In [1]: import numpy as np

In [2]: np.set_printoptions(precision=3, suppress=True, linewidth=160, sign=" ")

In [3]: def rnd(a):
   ...:     return np.round(a, 3) + 0
   ...: 

In [4]: F = 0.9 ** np.abs(np.subtract.outer(np.arange(8), np.arange(8)))

In [5]: rnd(F)
Out[5]: 
array([[ 1.   ,  0.9  ,  0.81 ,  0.729,  0.656,  0.59 ,  0.531,  0.478],
       [ 0.9  ,  1.   ,  0.9  ,  0.81 ,  0.729,  0.656,  0.59 ,  0.531],
       [ 0.81 ,  0.9  ,  1.   ,  0.9  ,  0.81 ,  0.729,  0.656,  0.59 ],
       [ 0.729,  0.81 ,  0.9  ,  1.   ,  0.9  ,  0.81 ,  0.729,  0.656],
       [ 0.656,  0.729,  0.81 ,  0.9  ,  1.   ,  0.9  ,  0.81 ,  0.729],
       [ 0.59 ,  0.656,  0.729,  0.81 ,  0.9  ,  1.   ,  0.9  ,  0.81 ],
       [ 0.531,  0.59 ,  0.656,  0.729,  0.81 ,  0.9  ,  1.   ,  0.9  ],
       [ 0.478,  0.531,  0.59 ,  0.656,  0.729,  0.81 ,  0.9  ,  1.   ]])

In [6]: w, vecs = np.linalg.eigh(F)

In [7]: x = np.array([2, 3, 1, 3, 2, 2, 3, 0])

In [8]: rnd(np.abs(F).sum(axis=1).max()), rnd(np.abs(w).max())
Out[8]: (np.float64(6.534), np.float64(6.203))

In [9]: rnd(np.linalg.eigvalsh(F[1:, 1:]))
Out[9]: array([ 0.055,  0.065,  0.085,  0.132,  0.26 ,  0.806,  5.597])

In [10]: rnd(x @ F @ x / (x @ x)), rnd(w[0]), rnd(w[-1])
Out[10]: (np.float64(5.081), np.float64(0.055), np.float64(6.203))

In [11]: rnd(np.sort(np.abs(np.linalg.eigvals(F))))
Out[11]: array([ 0.055,  0.061,  0.076,  0.104,  0.165,  0.33 ,  1.007,  6.203])

In [12]: rnd(np.linalg.det(F))
Out[12]: np.float64(0.0)

In [13]: rnd(np.abs(np.linalg.eigvals(F)).max())
Out[13]: np.float64(6.203)

In [14]: np.allclose(F @ F.T, F.T @ F)
Out[14]: True

In [15]: cov = F.T @ F

In [16]: np.linalg.matrix_rank(cov)
Out[16]: np.int64(8)

In [17]: rnd(np.linalg.svd(F, compute_uv=False) ** 2)
Out[17]: array([ 38.477,   1.014,   0.109,   0.027,   0.011,   0.006,   0.004,   0.003])

In [18]: rnd(np.linalg.eigvalsh(cov)[::-1])
Out[18]: array([ 38.477,   1.014,   0.109,   0.027,   0.011,   0.006,   0.004,   0.003])

In [19]: x = np.ones(8)

In [20]: for _ in range(7):
    ...:     x = F @ x
    ...:     x /= np.linalg.norm(x)
    ...:     print(round(x @ F @ x, 3))
    ...: 
6.203
6.203
6.203
6.203
6.203
6.203
6.203

In [21]: rnd(np.linalg.eigvalsh(F)[-1])
Out[21]: np.float64(6.203)

In [22]: E = np.loadtxt("arr.csv", delimiter=",")

In [23]: rnd(E)
Out[23]: 
array([[ 0.118, -0.065, -0.926,  0.107,  0.335],
       [-0.668,  0.464,  0.091,  0.008,  0.574],
       [ 0.197,  0.807, -0.138,  0.355, -0.406],
       [-0.708, -0.225, -0.278,  0.109, -0.599],
       [ 0.   ,  0.28 , -0.193, -0.922, -0.184]])

In [24]: x = np.array([5, -3, -5, 3, 3])

In [25]: rhs = E @ x

In [26]: beta, lr = np.zeros(5), 1 / np.linalg.norm(E, 2) ** 2

In [27]: for i in range(40):
    ...:     beta -= lr * E.T @ (E @ beta - rhs)
    ...:     if i % 10 == 0: print(i, round(np.linalg.norm(E @ beta - rhs), 3))
    ...: 
0 0.0
10 0.0
20 0.0
30 0.0

In [28]: rnd(np.linalg.cond(E))
Out[28]: np.float64(1.0)

In [29]: left, s, VT = np.linalg.svd(E, full_matrices=False)

In [30]: np.allclose(left * s @ VT, E)
Out[30]: True

In [31]: rnd(left.T @ E @ VT.T)
Out[31]: 
array([[ 1.,  0.,  0.,  0.,  0.],
       [ 0.,  1.,  0.,  0.,  0.],
       [ 0.,  0.,  1.,  0.,  0.],
       [ 0.,  0.,  0.,  1.,  0.],
       [ 0.,  0.,  0.,  0.,  1.]])

In [32]: rnd(left.T @ left)
Out[32]: 
array([[ 1.,  0.,  0.,  0.,  0.],
       [ 0.,  1.,  0.,  0.,  0.],
       [ 0.,  0.,  1.,  0.,  0.],
       [ 0.,  0.,  0.,  1.,  0.],
       [ 0.,  0.,  0.,  0.,  1.]])

In [33]: rnd(VT @ VT.T)
Out[33]: 
array([[ 1.,  0.,  0.,  0.,  0.],
       [ 0.,  1.,  0.,  0.,  0.],
       [ 0.,  0.,  1.,  0.,  0.],
       [ 0.,  0.,  0.,  1.,  0.],
       [ 0.,  0.,  0.,  0.,  1.]])

In [34]: M = np.loadtxt("layer1.csv", delimiter=",")

In [35]: M
Out[35]: 
array([[-2.04 , -1.955,  1.808, -2.051,  2.93 ,  0.122, -0.966, -0.982],
       [-1.915, -2.066,  2.005, -2.129,  2.95 , -0.112, -0.837, -1.001],
       [-1.865, -1.876,  2.056, -2.018,  2.961,  0.041, -0.931, -1.023],
       [-2.136, -1.84 ,  1.883, -1.841,  3.096, -0.102, -0.795, -0.897],
       [-1.881, -2.118,  2.053, -1.936,  2.91 , -0.074, -1.045, -1.119],
       [ 1.959,  0.09 , -1.047, -2.147,  0.244, -0.975, -3.107,  3.072],
       [ 2.068, -0.054, -1.03 , -1.972,  0.067, -0.902, -2.96 ,  3.123],
       [ 1.986,  0.033, -1.1  , -1.849,  0.071, -0.942, -3.085,  2.964],
       [ 1.999,  0.03 , -1.153, -2.126,  0.052, -0.993, -3.044,  3.084],
       [ 2.092, -0.221, -0.936, -2.1  ,  0.116, -0.965, -2.973,  2.956]])

In [36]: B = np.c_[M[:, :1] @ np.array([[5]]), np.array([-2, -4, -5, -2, -1, -2, 4, 1, 2, 4])]

In [37]: rnd(B)
Out[37]: 
array([[-10.2  ,  -2.   ],
       [ -9.575,  -4.   ],
       [ -9.325,  -5.   ],
       [-10.68 ,  -2.   ],
       [ -9.405,  -1.   ],
       [  9.795,  -2.   ],
       [ 10.34 ,   4.   ],
       [  9.93 ,   1.   ],
       [  9.995,   2.   ],
       [ 10.46 ,   4.   ]])

In [38]: np.linalg.matrix_rank(np.c_[M, B])
Out[38]: np.int64(9)

In [39]: rnd(np.linalg.norm(np.linalg.qr(M)[0].T @ B, axis=0) ** 2 / ((B ** 2).sum(axis=0) + 1e-12))
Out[39]: array([ 1.   ,  0.945])
